In [1]: import numpy as np

In [2]: from numpy import linalg as LA

In [3]: np.set_printoptions(precision=2, suppress=True, linewidth=160, sign=" ")

In [4]: tidy = lambda a: np.round(a, 2) + 0

In [5]: W0 = np.minimum.outer(np.arange(1, 13), np.arange(1, 13)) * 5

In [6]: W0
Out[6]: 
array([[  5,   5,   5,   5,   5,   5,   5,   5,   5,   5,   5,   5],
       [  5,  10,  10,  10,  10,  10,  10,  10,  10,  10,  10,  10],
       [  5,  10,  15,  15,  15,  15,  15,  15,  15,  15,  15,  15],
       [  5,  10,  15,  20,  20,  20,  20,  20,  20,  20,  20,  20],
       [  5,  10,  15,  20,  25,  25,  25,  25,  25,  25,  25,  25],
       [  5,  10,  15,  20,  25,  30,  30,  30,  30,  30,  30,  30],
       [  5,  10,  15,  20,  25,  30,  35,  35,  35,  35,  35,  35],
       [  5,  10,  15,  20,  25,  30,  35,  40,  40,  40,  40,  40],
       [  5,  10,  15,  20,  25,  30,  35,  40,  45,  45,  45,  45],
       [  5,  10,  15,  20,  25,  30,  35,  40,  45,  50,  50,  50],
       [  5,  10,  15,  20,  25,  30,  35,  40,  45,  50,  55,  55],
       [  5,  10,  15,  20,  25,  30,  35,  40,  45,  50,  55,  60]])

In [7]: # symmetric

In [8]: low = LA.cholesky(W0)

In [9]: tidy(np.diag(low) ** 2)
Out[9]: array([ 5.,  5.,  5.,  5.,  5.,  5.,  5.,  5.,  5.,  5.,  5.,  5.])

In [10]: tidy(low)
Out[10]: 
array([[ 2.24,  0.  ,  0.  ,  0.  ,  0.  ,  0.  ,  0.  ,  0.  ,  0.  ,  0.  ,  0.  ,  0.  ],
       [ 2.24,  2.24,  0.  ,  0.  ,  0.  ,  0.  ,  0.  ,  0.  ,  0.  ,  0.  ,  0.  ,  0.  ],
       [ 2.24,  2.24,  2.24,  0.  ,  0.  ,  0.  ,  0.  ,  0.  ,  0.  ,  0.  ,  0.  ,  0.  ],
       [ 2.24,  2.24,  2.24,  2.24,  0.  ,  0.  ,  0.  ,  0.  ,  0.  ,  0.  ,  0.  ,  0.  ],
       [ 2.24,  2.24,  2.24,  2.24,  2.24,  0.  ,  0.  ,  0.  ,  0.  ,  0.  ,  0.  ,  0.  ],
       [ 2.24,  2.24,  2.24,  2.24,  2.24,  2.24,  0.  ,  0.  ,  0.  ,  0.  ,  0.  ,  0.  ],
       [ 2.24,  2.24,  2.24,  2.24,  2.24,  2.24,  2.24,  0.  ,  0.  ,  0.  ,  0.  ,  0.  ],
       [ 2.24,  2.24,  2.24,  2.24,  2.24,  2.24,  2.24,  2.24,  0.  ,  0.  ,  0.  ,  0.  ],
       [ 2.24,  2.24,  2.24,  2.24,  2.24,  2.24,  2.24,  2.24,  2.24,  0.  ,  0.  ,  0.  ],
       [ 2.24,  2.24,  2.24,  2.24,  2.24,  2.24,  2.24,  2.24,  2.24,  2.24,  0.  ,  0.  ],
       [ 2.24,  2.24,  2.24,  2.24,  2.24,  2.24,  2.24,  2.24,  2.24,  2.24,  2.24,  0.  ],
       [ 2.24,  2.24,  2.24,  2.24,  2.24,  2.24,  2.24,  2.24,  2.24,  2.24,  2.24,  2.24]])

In [11]: print(tidy(low @ low.T))
[[  5.   5.   5.   5.   5.   5.   5.   5.   5.   5.   5.   5.]
 [  5.  10.  10.  10.  10.  10.  10.  10.  10.  10.  10.  10.]
 [  5.  10.  15.  15.  15.  15.  15.  15.  15.  15.  15.  15.]
 [  5.  10.  15.  20.  20.  20.  20.  20.  20.  20.  20.  20.]
 [  5.  10.  15.  20.  25.  25.  25.  25.  25.  25.  25.  25.]
 [  5.  10.  15.  20.  25.  30.  30.  30.  30.  30.  30.  30.]
 [  5.  10.  15.  20.  25.  30.  35.  35.  35.  35.  35.  35.]
 [  5.  10.  15.  20.  25.  30.  35.  40.  40.  40.  40.  40.]
 [  5.  10.  15.  20.  25.  30.  35.  40.  45.  45.  45.  45.]
 [  5.  10.  15.  20.  25.  30.  35.  40.  45.  50.  50.  50.]
 [  5.  10.  15.  20.  25.  30.  35.  40.  45.  50.  55.  55.]
 [  5.  10.  15.  20.  25.  30.  35.  40.  45.  50.  55.  60.]]

In [12]: print(LA.eigvalsh(W0).min() > 0)
True

In [13]: A = np.load("mat.npy")

In [14]: print(A)
[[ -1  -5   5   9  -6  -9   9  -8   6   8]
 [  7   3  -3   1  -2  -3   1  -6   6   7]
 [ -3   9   1   3 -13   6  -1   0  14   1]
 [ -1  -5   5   9  -6  -9   9  -8   6   8]
 [  0   0   0   0   0   0   0   0   0   0]
 [  7   3  -3   1  -2  -3   1  -6   6   7]
 [ 10   1   7   7 -20   5  -2  -9   6  13]
 [ -3 -14 -22 -14   3  14  -7   4 -19 -11]
 [  9 -11   4  18 -29   0   8 -11   7  17]
 [  7   0 -10  -1  -1  12  13 -11   8   7]
 [ -8  -6 -13   3  -8  13  -2   9 -11  -8]
 [ -1   6  -6  -6  -4   5  -6   1   6  -2]]

In [15]: def softmax(z):
    ...:     e = np.exp(z - z.max(axis=-1, keepdims=True))
    ...:     return e / e.sum(axis=-1, keepdims=True)
    ...: 

In [16]: print(tidy(softmax(A[7])))
[ 0.  0.  0.  0.  0.  1.  0.  0.  0.  0.]

In [17]: tidy(softmax(10 * A[7]))
Out[17]: array([ 0.,  0.,  0.,  0.,  0.,  1.,  0.,  0.,  0.,  0.])

In [18]: S = A @ A.T / np.sqrt(10)

In [19]: print(softmax(S)[7] @ A)
[ -3. -14. -22. -14.   3.  14.  -7.   4. -19. -11.]

In [20]: T = np.stack([A, -2 * A, A[::-1]])

In [21]: (T @ A.T).shape
Out[21]: (3, 12, 12)

In [22]: print(np.einsum("bij,cij->bc", T, T))
[[  8060 -16120   1502]
 [-16120  32240  -3004]
 [  1502  -3004   8060]]

In [23]: print(tidy(LA.norm(T, axis=(1, 2))))
[  89.78  179.56   89.78]

In [24]: x = np.array([2, 2, 0, 3, 0, 1, 2, 3, 3, 3, 2, 2])

In [25]: W0 @ np.ones(12)
Out[25]: array([  60.,  115.,  165.,  210.,  250.,  285.,  315.,  340.,  360.,  375.,  385.,  390.])

In [26]: np.einsum("ij,j->i", W0, x)
Out[26]: array([ 115,  220,  315,  410,  490,  570,  645,  710,  760,  795,  815,  825])

In [27]: (W0 * x).sum(axis=1)
Out[27]: array([ 115,  220,  315,  410,  490,  570,  645,  710,  760,  795,  815,  825])

In [28]: W0 @ np.eye(12)[10]
Out[28]: array([  5.,  10.,  15.,  20.,  25.,  30.,  35.,  40.,  45.,  50.,  55.,  55.])

In [29]: W0 @ x
Out[29]: array([ 115,  220,  315,  410,  490,  570,  645,  710,  760,  795,  815,  825])

In [30]: r0 = np.array([3, 0])

In [31]: print(np.correlate(A[0], A[9], "full"))
[  -7  -43    6  145 -102 -204  240  155 -274  141 -108  -11  328  -34    3   -5 -136   42   56]

In [32]: print(np.polyval(r0, A[0]))
[ -3 -15  15  27 -18 -27  27 -24  18  24]

In [33]: np.cross(A[0, :3], A[9, :3])
Out[33]: array([ 50,  25,  35])

In [34]: B = np.array([[3, -2, 1],
    ...:     [-2, 2, -2],
    ...:     [2, 2, -2],
    ...:     [3, 0, 0],
    ...:     [-2, -3, -2],
    ...:     [2, 1, 1],
    ...:     [-1, 3, -3],
    ...:     [-3, 0, 1],
    ...:     [-1, 3, 3],
    ...:     [-2, -3, 3]])

In [35]: np.einsum("ik,kj->ij", A, B)
Out[35]: 
array([[  31,   32,    9],
       [   7,  -11,   38],
       [   7,  107,   57],
       [  31,   32,    9],
       [   0,    0,    0],
       [   7,  -11,   38],
       [ 110,   34,   93],
       [  -9, -106,   12],
       [ 153,   49,  118],
       [  22,   23,   36],
       [  15,    0,   17],
       [ -26,   25,   43]])

In [36]: np.vstack([A, B.T]).shape
Out[36]: (15, 10)

In [37]: A @ B
Out[37]: 
array([[  31,   32,    9],
       [   7,  -11,   38],
       [   7,  107,   57],
       [  31,   32,    9],
       [   0,    0,    0],
       [   7,  -11,   38],
       [ 110,   34,   93],
       [  -9, -106,   12],
       [ 153,   49,  118],
       [  22,   23,   36],
       [  15,    0,   17],
       [ -26,   25,   43]])

In [38]: LA.matrix_rank(A @ B)
Out[38]: np.int64(3)

In [39]: rng = np.random.default_rng(40989)

In [40]: idx = rng.integers(0, 3, 12)

In [41]: J = (idx[:, None] == idx) * -1 + np.eye(12)

In [42]: J
Out[42]: 
array([[ 0.,  0.,  0., -1.,  0.,  0.,  0., -1.,  0.,  0., -1.,  0.],
       [ 0.,  0.,  0.,  0., -1.,  0.,  0.,  0., -1.,  0.,  0., -1.],
       [ 0.,  0.,  0.,  0.,  0., -1., -1.,  0.,  0., -1.,  0.,  0.],
       [-1.,  0.,  0.,  0.,  0.,  0.,  0., -1.,  0.,  0., -1.,  0.],
       [ 0., -1.,  0.,  0.,  0.,  0.,  0.,  0., -1.,  0.,  0., -1.],
       [ 0.,  0., -1.,  0.,  0.,  0., -1.,  0.,  0., -1.,  0.,  0.],
       [ 0.,  0., -1.,  0.,  0., -1.,  0.,  0.,  0., -1.,  0.,  0.],
       [-1.,  0.,  0., -1.,  0.,  0.,  0.,  0.,  0.,  0., -1.,  0.],
       [ 0., -1.,  0.,  0., -1.,  0.,  0.,  0.,  0.,  0.,  0., -1.],
       [ 0.,  0., -1.,  0.,  0., -1., -1.,  0.,  0.,  0.,  0.,  0.],
       [-1.,  0.,  0., -1.,  0.,  0.,  0., -1.,  0.,  0.,  0.,  0.],
       [ 0., -1.,  0.,  0., -1.,  0.,  0.,  0., -1.,  0.,  0.,  0.]])

In [43]: r0 = np.array([6, 6, 1, 7, 1, 1, 5, 9, 8, 9, 9, 5])

In [44]: B = J + np.outer(r0, np.eye(12)[4])

In [45]: tidy(LA.det(B) / LA.det(J)), tidy(1 + LA.solve(J, r0)[4])
Out[45]: (np.float64(-4.67), np.float64(-4.67))

In [46]: ang = np.sort(rng.uniform(-2, 2, 43))

In [47]: M = np.c_[ang, ang ** 2, ang ** 3] @ np.array([[5, -5, 2, 0, 4], [1, 2, -5, 2, 2], [4, 1, -4, 1, 2]])

In [48]: tidy(M)
Out[48]: 
array([[-37.61,   9.99,   7.79,   0.03, -15.84],
       [-36.55,   9.97,   7.24,   0.12, -15.41],
       [-34.  ,   9.89,   5.92,   0.31, -14.37],
       [-33.06,   9.85,   5.45,   0.38, -13.99],
       [-31.43,   9.78,   4.65,   0.49, -13.33],
       [-27.47,   9.54,   2.78,   0.75, -11.73],
       [-25.68,   9.4 ,   1.98,   0.85, -11.01],
       [-24.51,   9.3 ,   1.48,   0.91, -10.54],
       [-24.13,   9.26,   1.32,   0.92, -10.39],
       [-22.85,   9.14,   0.79,   0.98,  -9.88],
       [-21.19,   8.95,   0.14,   1.05,  -9.22],
       [-12.39,   7.39,  -2.52,   1.17,  -5.74],
       [-11.68,   7.21,  -2.65,   1.16,  -5.46],
       [ -8.11,   6.05,  -3.  ,   1.01,  -4.05],
       [ -6.74,   5.45,  -2.95,   0.9 ,  -3.49],
       [ -6.25,   5.22,  -2.89,   0.86,  -3.29],
       [ -6.07,   5.13,  -2.87,   0.84,  -3.22],
       [ -5.18,   4.64,  -2.7 ,   0.74,  -2.85],
       [ -4.73,   4.36,  -2.58,   0.68,  -2.65],
       [ -2.05,   2.21,  -1.31,   0.25,  -1.38],
       [ -1.69,   1.84,  -1.07,   0.18,  -1.18],
       [ -1.37,   1.49,  -0.83,   0.13,  -0.98],
       [ -1.29,   1.4 ,  -0.78,   0.12,  -0.93],
       [  0.85,  -0.75,   0.18,   0.06,   0.7 ],
       [  1.45,  -1.16,   0.11,   0.16,   1.22],
       [  2.45,  -1.63,  -0.27,   0.39,   2.08],
       [  2.85,  -1.76,  -0.49,   0.5 ,   2.41],
       [  5.32,  -2.17,  -2.38,   1.31,   4.43],
       [  5.8 ,  -2.2 ,  -2.81,   1.48,   4.81],
       [  5.86,  -2.2 ,  -2.87,   1.5 ,   4.86],
       [  6.4 ,  -2.21,  -3.38,   1.69,   5.28],
       [  7.69,  -2.18,  -4.62,   2.15,   6.27],
       [  7.82,  -2.17,  -4.76,   2.2 ,   6.37],
       [ 11.85,  -1.77,  -8.98,   3.68,   9.35],
       [ 13.34,  -1.56, -10.6 ,   4.23,  10.42],
       [ 16.49,  -1.01, -14.09,   5.4 ,  12.64],
       [ 18.03,  -0.72, -15.82,   5.96,  13.7 ],
       [ 21.45,  -0.02, -19.69,   7.22,  16.03],
       [ 21.87,   0.07, -20.18,   7.37,  16.32],
       [ 25.06,   0.78, -23.82,   8.53,  18.46],
       [ 29.77,   1.89, -29.24,  10.24,  21.57],
       [ 35.82,   3.37, -36.22,  12.4 ,  25.51],
       [ 36.16,   3.46, -36.61,  12.52,  25.73]])

In [49]: print(LA.matrix_rank(M, rtol=0.1))
2

In [50]: tidy(LA.norm(M, 2) / LA.norm(M))
Out[50]: np.float64(0.93)

In [51]: [round(float(x), 2) for x in LA.svd(M, compute_uv=False)[:3]]
Out[51]: [160.5, 60.46, 9.6]
